$ python3 -q
>>> import numpy as np
>>> np.set_printoptions(precision=2, suppress=True, linewidth=120, floatmode="fixed")
>>> A = np.load("w.npy")
>>> A
array([[ 4.21, -6.19,  6.02,  8.57,  2.63, -1.99,  4.71, -7.34],
       [ 6.70, -6.04,  5.71,  9.57,  4.25, -0.76,  5.44, -3.95],
       [ 6.14, -4.39,  4.85,  7.13,  3.52, -2.38,  7.01, -5.84],
       [ 6.04, -7.44,  5.33, 10.09,  4.37, -2.14,  6.68, -7.50],
       [ 5.78, -6.44,  6.69,  7.42,  4.14, -3.00,  6.73, -6.51],
       [ 4.94, -5.59,  5.53,  8.73,  3.67, -2.88,  5.32, -5.68],
       [ 6.44, -4.33,  4.10,  9.05,  1.35, -2.66,  7.24, -5.65],
       [ 5.59, -5.06,  7.56,  8.58,  1.88, -1.55,  6.62, -5.96],
       [ 6.06, -6.29,  3.99, 10.04,  3.11, -2.18,  6.59, -5.96],
       [ 5.70, -7.32,  6.98,  8.35,  4.85, -1.90,  5.88, -7.03],
       [ 6.63, -6.20,  7.58,  9.20,  2.28, -4.33,  6.47, -7.46],
       [ 6.26, -6.18,  5.84, 10.01,  2.66, -4.68,  5.98, -6.11],
       [ 5.48, -7.45,  6.83,  9.74,  1.47, -3.22,  6.66, -7.09],
       [ 7.33, -6.28,  6.68,  8.45,  2.12, -4.50,  7.43, -5.18],
       [ 3.25, -7.54,  4.24,  9.77,  1.96, -1.85,  4.39, -6.38],
       [ 6.27, -5.82,  7.76,  9.80,  1.61, -4.65,  6.80, -6.83],
       [ 7.45, -5.08,  5.51, 10.91,  2.44, -2.64,  6.14, -5.63],
       [ 6.45, -4.88,  6.18,  7.56,  4.97, -2.77,  6.27, -5.81],
       [ 5.90, -4.81,  7.36,  8.03,  2.09, -2.43,  5.52, -6.52],
       [ 7.06, -5.35,  6.29,  9.48,  3.86, -0.84,  4.65, -7.09],
       [ 6.39, -6.58,  6.49,  8.51,  3.30, -2.82,  6.75, -6.06],
       [ 7.25, -6.16,  5.91,  8.93,  2.00, -2.97,  5.77, -7.16],
       [ 5.09, -5.82,  7.28,  8.37,  2.88, -2.05,  6.80, -7.47],
       [ 6.44, -6.77,  7.75,  9.47,  4.29, -2.85,  6.07, -5.53],
       [ 4.93, -5.36,  6.74,  7.96,  3.04, -4.11,  6.51, -8.23]])
>>> vec = np.array([-1, 2, -2, 3, -1, 0, -2, -1])
>>> target = A @ vec
>>> np.round(np.linalg.lstsq(A, target)[0], 2) + 0
array([-1.00,  2.00, -2.00,  3.00, -1.00,  0.00, -2.00, -1.00])
>>> rng = np.random.default_rng(6239)
>>> target = target + 0.3 * rng.normal(size=25)
>>> target
array([ -7.46, -12.80, -14.86, -11.63, -20.85,  -9.72,  -6.34, -13.79,  -6.89, -18.98, -14.04,  -8.80, -12.38, -19.62,
        -2.23, -12.78,  -5.28, -17.17, -12.63,  -7.99, -18.26, -10.58, -15.05, -18.06, -13.01])
>>> c, *_ = np.linalg.lstsq(A, target)
>>> np.round(A.T @ (target - A @ c), 2) + 0
array([0.00, 0.00, 0.00, 0.00, 0.00, 0.00, 0.00, 0.00])
>>> round(float(np.linalg.norm(target - A @ c)), 2)
1.0
>>> c.round()
array([-1.00,  2.00, -2.00,  3.00, -1.00,  0.00, -2.00, -1.00])
>>> [round(float(np.linalg.norm(np.linalg.solve(A.T @ A + lam * np.eye(8), A.T @ target))), 2) for lam in (0, 1, 10, 100)]
[4.86, 4.55, 3.2, 1.19]
>>> c
array([-0.93,  2.03, -1.97,  2.92, -1.04,  0.04, -1.99, -1.08])
>>> np.linalg.matrix_rank(A, rtol=0.1)
np.int64(1)
>>> np.linalg.cond(A) > 100
np.False_
>>> np.round(np.linalg.norm(A, 2) / np.linalg.norm(A), 2)
np.float64(0.99)
>>> data = np.load("case16.npy")
>>> data
array([[ 0.00, -1.00,  0.00,  0.00,  0.00,  0.00,  0.00,  0.00,  0.00,  0.00],
       [ 1.00,  0.00,  0.00,  0.00,  0.00,  0.00,  0.00,  0.00,  0.00,  0.00],
       [ 0.00,  0.00,  1.00,  0.00,  0.00,  0.00,  0.00,  0.00,  0.00,  0.00],
       [ 0.00,  0.00,  0.00,  1.00,  0.00,  0.00,  0.00,  0.00,  0.00,  0.00],
       [ 0.00,  0.00,  0.00,  0.00,  1.00,  0.00,  0.00,  0.00,  0.00,  0.00],
       [ 0.00,  0.00,  0.00,  0.00,  0.00,  1.00,  0.00,  0.00,  0.00,  0.00],
       [ 0.00,  0.00,  0.00,  0.00,  0.00,  0.00,  1.00,  0.00,  0.00,  0.00],
       [ 0.00,  0.00,  0.00,  0.00,  0.00,  0.00,  0.00,  1.00,  0.00,  0.00],
       [ 0.00,  0.00,  0.00,  0.00,  0.00,  0.00,  0.00,  0.00,  1.00,  0.00],
       [ 0.00,  0.00,  0.00,  0.00,  0.00,  0.00,  0.00,  0.00,  0.00,  1.00]])
>>> lab = rng.permutation(10)
>>> Y = data[:, lab] * rng.choice([-1, 1], 10)
>>> Y
array([[-0.00,  0.00, -1.00, -0.00, -0.00, -0.00,  0.00, -0.00, -0.00, -0.00],
       [-0.00,  0.00,  0.00, -0.00, -0.00, -0.00,  0.00, -0.00, -1.00, -0.00],
       [-0.00,  0.00,  0.00, -0.00, -0.00, -0.00,  0.00, -0.00, -0.00, -1.00],
       [-0.00,  0.00,  0.00, -0.00, -0.00, -0.00,  0.00, -1.00, -0.00, -0.00],
       [-0.00,  1.00,  0.00, -0.00, -0.00, -0.00,  0.00, -0.00, -0.00, -0.00],
       [-0.00,  0.00,  0.00, -0.00, -0.00, -1.00,  0.00, -0.00, -0.00, -0.00],
       [-1.00,  0.00,  0.00, -0.00, -0.00, -0.00,  0.00, -0.00, -0.00, -0.00],
       [-0.00,  0.00,  0.00, -1.00, -0.00, -0.00,  0.00, -0.00, -0.00, -0.00],
       [-0.00,  0.00,  0.00, -0.00, -0.00, -0.00,  1.00, -0.00, -0.00, -0.00],
       [-0.00,  0.00,  0.00, -0.00, -1.00, -0.00,  0.00, -0.00, -0.00, -0.00]])
>>> Uu, _, vt = np.linalg.svd(data.T @ Y)
>>> Uu @ vt
array([[ 0.00,  0.00,  0.00,  0.00,  0.00,  0.00,  0.00,  0.00, -1.00,  0.00],
       [ 0.00,  0.00,  1.00,  0.00,  0.00,  0.00,  0.00,  0.00,  0.00,  0.00],
       [ 0.00,  0.00,  0.00,  0.00,  0.00,  0.00,  0.00,  0.00,  0.00, -1.00],
       [ 0.00,  0.00,  0.00,  0.00,  0.00,  0.00,  0.00, -1.00,  0.00,  0.00],
       [ 0.00,  1.00,  0.00,  0.00,  0.00,  0.00,  0.00,  0.00,  0.00,  0.00],
       [ 0.00,  0.00,  0.00,  0.00,  0.00, -1.00,  0.00,  0.00,  0.00,  0.00],
       [-1.00,  0.00,  0.00,  0.00,  0.00,  0.00,  0.00,  0.00,  0.00,  0.00],
       [ 0.00,  0.00,  0.00, -1.00,  0.00,  0.00,  0.00,  0.00,  0.00,  0.00],
       [ 0.00,  0.00,  0.00,  0.00,  0.00,  0.00,  1.00,  0.00,  0.00,  0.00],
       [ 0.00,  0.00,  0.00,  0.00, -1.00,  0.00,  0.00,  0.00,  0.00,  0.00]])
>>> lab
array([6, 4, 1, 7, 9, 5, 8, 3, 0, 2])
>>> np.linalg.lstsq(data, Y)[0]
array([[ 0.00,  0.00,  0.00,  0.00,  0.00,  0.00,  0.00,  0.00, -1.00,  0.00],
       [ 0.00,  0.00,  1.00,  0.00,  0.00,  0.00,  0.00,  0.00,  0.00,  0.00],
       [ 0.00,  0.00,  0.00,  0.00,  0.00,  0.00,  0.00,  0.00,  0.00, -1.00],
       [ 0.00,  0.00,  0.00,  0.00,  0.00,  0.00,  0.00, -1.00,  0.00,  0.00],
       [ 0.00,  1.00,  0.00,  0.00,  0.00,  0.00,  0.00,  0.00,  0.00,  0.00],
       [ 0.00,  0.00,  0.00,  0.00,  0.00, -1.00,  0.00,  0.00,  0.00,  0.00],
       [-1.00,  0.00,  0.00,  0.00,  0.00,  0.00,  0.00,  0.00,  0.00,  0.00],
       [ 0.00,  0.00,  0.00, -1.00,  0.00,  0.00,  0.00,  0.00,  0.00,  0.00],
       [ 0.00,  0.00,  0.00,  0.00,  0.00,  0.00,  1.00,  0.00,  0.00,  0.00],
       [ 0.00,  0.00,  0.00,  0.00, -1.00,  0.00,  0.00,  0.00,  0.00,  0.00]])
>>> round(A[15] @ A[4], 2)
np.float64(309.19)
>>> np.linalg.norm(A, axis=0)
array([30.33, 30.22, 31.52, 44.98, 15.87, 14.61, 31.14, 32.32])
>>> np.round(np.linalg.norm(A, "nuc"), 2)
np.float64(116.52)
>>> vec = np.array([4, 5, 5, 9, 5, 7, 3, 4, 6, 9])
>>> data.T @ (data @ vec)
array([4.00, 5.00, 5.00, 9.00, 5.00, 7.00, 3.00, 4.00, 6.00, 9.00])
>>> [p for p in range(1, 25) if np.allclose(np.linalg.matrix_power(data, p), np.eye(10))]
[4, 8, 12, 16, 20, 24]
>>> round(float(np.linalg.norm(vec)), 2), np.round(np.linalg.norm(data @ vec), 2)
(19.05, np.float64(19.05))
>>> 10 - np.linalg.matrix_rank(data - np.eye(10), tol=1e-8)
np.int64(8)
>>> np.abs(np.linalg.eigvals(data))
array([1.00, 1.00, 1.00, 1.00, 1.00, 1.00, 1.00, 1.00, 1.00, 1.00])
>>> Y = data / np.sqrt((data ** 2).mean(axis=1, keepdims=True))
>>> np.linalg.matrix_rank(data - data.mean(axis=1, keepdims=True))
np.int64(9)
>>> Y[0]
array([ 0.00, -3.16,  0.00,  0.00,  0.00,  0.00,  0.00,  0.00,  0.00,  0.00])
>>> np.linalg.norm(Y, axis=1)
array([3.16, 3.16, 3.16, 3.16, 3.16, 3.16, 3.16, 3.16, 3.16, 3.16])
>>> F = np.load("m.npy")
>>> F
array([[ 22.00, -19.00, -13.00,  -8.00],
       [ 20.00, -18.00, -12.00,  -8.00],
       [ 18.00, -15.00, -11.00,  -6.00],
       [-12.00,  11.00,   8.00,   5.00]])
>>> np.unique(F.round(6), axis=0).shape
(4, 4)
>>> np.round(np.trace(np.linalg.pinv(F) @ F), 2)
np.float64(3.0)
>>> np.abs(np.diag(np.linalg.qr(F)[1])) > 1e-9
array([ True,  True,  True, False])
>>> Uu, sv, vt = np.linalg.svd(F)
>>> vecs = vt[:(sv > 1e-8).sum()]
>>> vec = F[3] + -3 * F[2] + rng.integers(2) * np.eye(4)[0]
>>> vec
array([-66.00,  56.00,  41.00,  23.00])
>>> round(float(np.linalg.norm(vec - vecs.T @ vecs @ vec)), 2)
0.0
>>> arr = np.load("test5.npy")
>>> arr
array([[ 182,    3,   31,    4,   61, -184,   42,    4,  -12,   31,  -21,  -54,   45],
       [   3,  469, -177,  -94,  -93,    4,   21, -116,    6,  166,   14,   44,  166],
       [  31, -177,  289,   36,   95,  -38,  -16,   92,  -61, -123,  -18,  -43,    0],
       [   4,  -94,   36,  241,  -99,   32, -180,   89,   57,   22,   87, -123,  -70],
       [  61,  -93,   95,  -99,  338, -143,  208,   73, -136, -118, -127,   68,   75],
       [-184,    4,  -38,   32, -143,  254,  -70,  -54,   70,  -12,   72,   18,  -94],
       [  42,   21,  -16, -180,  208,  -70,  306,  -41,   29,  -25, -189,  118,  141],
       [   4, -116,   92,   89,   73,  -54,  -41,  192,    9,   -9,  -32,  -28,   36],
       [ -12,    6,  -61,   57, -136,   70,   29,    9,  278,   55,  -32,   22,    0],
       [  31,  166, -123,   22, -118,  -12,  -25,   -9,   55,  259,   61,   60,   77],
       [ -21,   14,  -18,   87, -127,   72, -189,  -32,  -32,   61,  244,   26, -198],
       [ -54,   44,  -43, -123,   68,   18,  118,  -28,   22,   60,   26,  248,  -23],
       [  45,  166,    0,  -70,   75,  -94,  141,   36,    0,   77, -198,  -23,  287]])
>>> vec = np.array([3, -3, 2, 1, 1, 3, -1, -2, 2, 2, -3, 1, 3])
>>> np.einsum("ij,j->i", arr, vec)
array([ 244, -872,  694,  170,  274, -175,  741,  377,  692,   -4, -954, -178,  733])
>>> arr @ vec
array([ 244, -872,  694,  170,  274, -175,  741,  377,  692,   -4, -954, -178,  733])
>>> arr @ np.eye(13)[6]
array([  42.00,   21.00,  -16.00, -180.00,  208.00,  -70.00,  306.00,  -41.00,   29.00,  -25.00, -189.00,  118.00,
        141.00])
>>> (arr @ vec).argmax()
np.int64(6)
>>> np.linalg.norm(arr @ vec) <= np.linalg.norm(arr, 2) * np.linalg.norm(vec) + 1e-9
np.True_
>>> (arr * vec).sum(axis=1)
array([ 244, -872,  694,  170,  274, -175,  741,  377,  692,   -4, -954, -178,  733])
